$ ipython --no-banner

In [1]: import numpy as np

In [2]: np.set_printoptions(precision=4, suppress=True, linewidth=100)

In [3]: tidy = lambda a: np.round(a, 4) + 0

In [4]: M = np.loadtxt("arr.csv", delimiter=",")

In [5]: M
Out[5]: 
array([[ 14.,  -1.,   5.,   1.,  -1.,   8.,   6., -13.,   9., -10.,  12.,  -9.,  -7.],
       [ -1.,   4.,   3.,  -6.,  -5.,  -3.,  -2.,  -7.,  -5.,   1.,  -6., -10.,   1.],
       [  5.,   3.,  -8.,  -8.,  13.,   4.,   1.,  -4., -10., -16.,   3.,  -7.,   3.],
       [  1.,  -6.,  -8.,  -4.,   9.,   0.,   3.,  14., -16.,  -4.,   9.,  -6.,   0.],
       [ -1.,  -5.,  13.,   9.,   0.,   2., -13.,  -1.,   3.,  -4.,   5., -13., -11.],
       [  8.,  -3.,   4.,   0.,   2.,  14.,  13.,   5.,   3.,  -5., -10.,   2.,   1.],
       [  6.,  -2.,   1.,   3., -13.,  13.,  -2.,   3.,  -8.,   2.,   6., -14.,  -8.],
       [-13.,  -7.,  -4.,  14.,  -1.,   5.,   3.,   0.,  11.,  -3.,  -1.,   5.,   6.],
       [  9.,  -5., -10., -16.,   3.,   3.,  -8.,  11., -14.,  -3.,   0.,   5.,  -3.],
       [-10.,   1., -16.,  -4.,  -4.,  -5.,   2.,  -3.,  -3.,  14.,   2.,  -9.,   2.],
       [ 12.,  -6.,   3.,   9.,   5., -10.,   6.,  -1.,   0.,   2.,  -2.,   9.,   5.],
       [ -9., -10.,  -7.,  -6., -13.,   2., -14.,   5.,   5.,  -9.,   9.,  10.,  -8.],
       [ -7.,   1.,   3.,   0., -11.,   1.,  -8.,   6.,  -3.,   2.,   5.,  -8.,  16.]])

In [6]: # symmetric, so the eigenvalues are real

In [7]: Y = M / np.linalg.norm(M, axis=1, keepdims=True)

In [8]: C2 = Y @ Y.T

In [9]: (C2 - 2 * np.eye(13)).round(6).argmax(axis=1)
Out[9]: array([ 4,  9,  3,  8,  6,  0,  4, 11,  3,  1,  5,  8,  1])

In [10]: def softmax(z):
    ...:     e = np.exp(z - z.max(axis=-1, keepdims=True))
    ...:     return e / e.sum(axis=-1, keepdims=True)
    ...: 

In [11]: tidy(softmax(10 * M[1]))
Out[11]: array([0., 1., 0., 0., 0., 0., 0., 0., 0., 0., 0., 0., 0.])

In [12]: tidy(softmax(M[1] + -2))
Out[12]: 
array([0.0046, 0.6766, 0.2489, 0.    , 0.0001, 0.0006, 0.0017, 0.    , 0.0001, 0.0337, 0.    ,
       0.    , 0.0337])

In [13]: scores = M @ M.T / np.sqrt(13)

In [14]: softmax(scores)[1] @ M
Out[14]: array([ -1.,   4.,   3.,  -6.,  -5.,  -3.,  -2.,  -7.,  -5.,   1.,  -6., -10.,   1.])

In [15]: softmax(scores).round(6).argmax(axis=1)
Out[15]: array([ 0,  1,  2,  3,  4,  5,  6,  7,  8,  9, 10, 11, 12])

In [16]: Y = M / np.sqrt((M ** 2).mean(axis=1, keepdims=True))

In [17]: tidy(np.linalg.norm(Y, axis=1))
Out[17]: 
array([3.6056, 3.6056, 3.6056, 3.6056, 3.6056, 3.6056, 3.6056, 3.6056, 3.6056, 3.6056, 3.6056,
       3.6056, 3.6056])

In [18]: np.linalg.matrix_rank(Y) == np.linalg.matrix_rank(M)
Out[18]: np.True_

In [19]: tidy(Y[12])
Out[19]: 
array([-0.9984,  0.1426,  0.4279,  0.    , -1.569 ,  0.1426, -1.1411,  0.8558, -0.4279,  0.2853,
        0.7132, -1.1411,  2.2821])

In [20]: rng = np.random.default_rng(592)

In [21]: labels = rng.permutation(13)

In [22]: labels
Out[22]: array([ 6,  0,  8,  2,  9,  5, 10,  3,  7, 12, 11,  4,  1])

In [23]: Y = M[labels][:, labels]

In [24]: np.allclose(Y, M)
Out[24]: False

In [25]: np.diag(Y)
Out[25]: array([ -2.,  14., -14.,  -8.,  14.,  14.,  -2.,  -4.,   0.,  16.,  10.,   0.,   4.])

In [26]: np.trace(Y)
Out[26]: np.float64(42.0)
